$ python3 -q
>>> import numpy as np
>>> np.set_printoptions(precision=2, suppress=True, linewidth=140, sign=" ")
>>> tidy = lambda a: np.round(a, 2) + 0
>>> F = np.load("out16.npy")
>>> tidy(F)
array([[ 2.23, -0.22, -0.2 ,  0.23, -0.92, -0.17, -0.77, -0.66],
       [-0.22,  0.7 , -0.19,  1.74, -0.39,  0.24, -0.65,  1.5 ],
       [-0.2 , -0.19,  2.07,  0.5 , -0.2 , -0.5 , -0.1 , -0.82],
       [ 0.23,  1.74,  0.5 , -0.49,  1.27,  0.8 , -1.05,  0.5 ],
       [-0.92, -0.39, -0.2 ,  1.27,  1.47, -0.52, -0.26, -1.23],
       [-0.17,  0.24, -0.5 ,  0.8 , -0.52,  2.36,  0.55, -1.27],
       [-0.77, -0.65, -0.1 , -1.05, -0.26,  0.55,  0.94,  0.74],
       [-0.66,  1.5 , -0.82,  0.5 , -1.23, -1.27,  0.74, -0.29]])
>>> np.unique(F.round(6), axis=0).shape
(8, 8)
>>> np.linalg.lstsq(F[:-1].T, F[-1])[2]
np.int32(7)
>>> np.allclose(F[:-1].T @ np.linalg.lstsq(F[:-1].T, F[-1])[0], F[-1])
True
>>> tidy(np.trace(np.linalg.pinv(F) @ F))
np.float64(7.0)
>>> X = np.loadtxt("w.csv", delimiter=",")
>>> X
array([[-9., -8.,  2.,  7.],
       [ 9., -9., -9., -4.],
       [-3., -2., -5.,  8.],
       [-2., -7.,  2., -8.]])
>>> M2 = X / np.sqrt((X ** 2).mean(axis=1, keepdims=True))
>>> X - X.mean(axis=1, keepdims=True)
array([[-7.  , -6.  ,  4.  ,  9.  ],
       [12.25, -5.75, -5.75, -0.75],
       [-2.5 , -1.5 , -4.5 ,  8.5 ],
       [ 1.75, -3.25,  5.75, -4.25]])
>>> np.linalg.matrix_rank(X - X.mean(axis=1, keepdims=True))
np.int64(3)
>>> X.shape
(4, 4)
>>> X.sum(axis=1)
array([ -8., -13.,  -2., -15.])
>>> X.sum(axis=0)
array([ -5., -26., -10.,   3.])
>>> np.diff(X, axis=0)
array([[ 18.,  -1., -11., -11.],
       [-12.,   7.,   4.,  12.],
       [  1.,  -5.,   7., -16.]])
>>> X - X[0]
array([[  0.,   0.,   0.,   0.],
       [ 18.,  -1., -11., -11.],
       [  6.,   6.,  -7.,   1.],
       [  7.,   1.,   0., -15.]])
>>> np.linalg.matrix_rank(X)
np.int64(4)
>>> X.mean(axis=0)
array([-1.25, -6.5 , -2.5 ,  0.75])
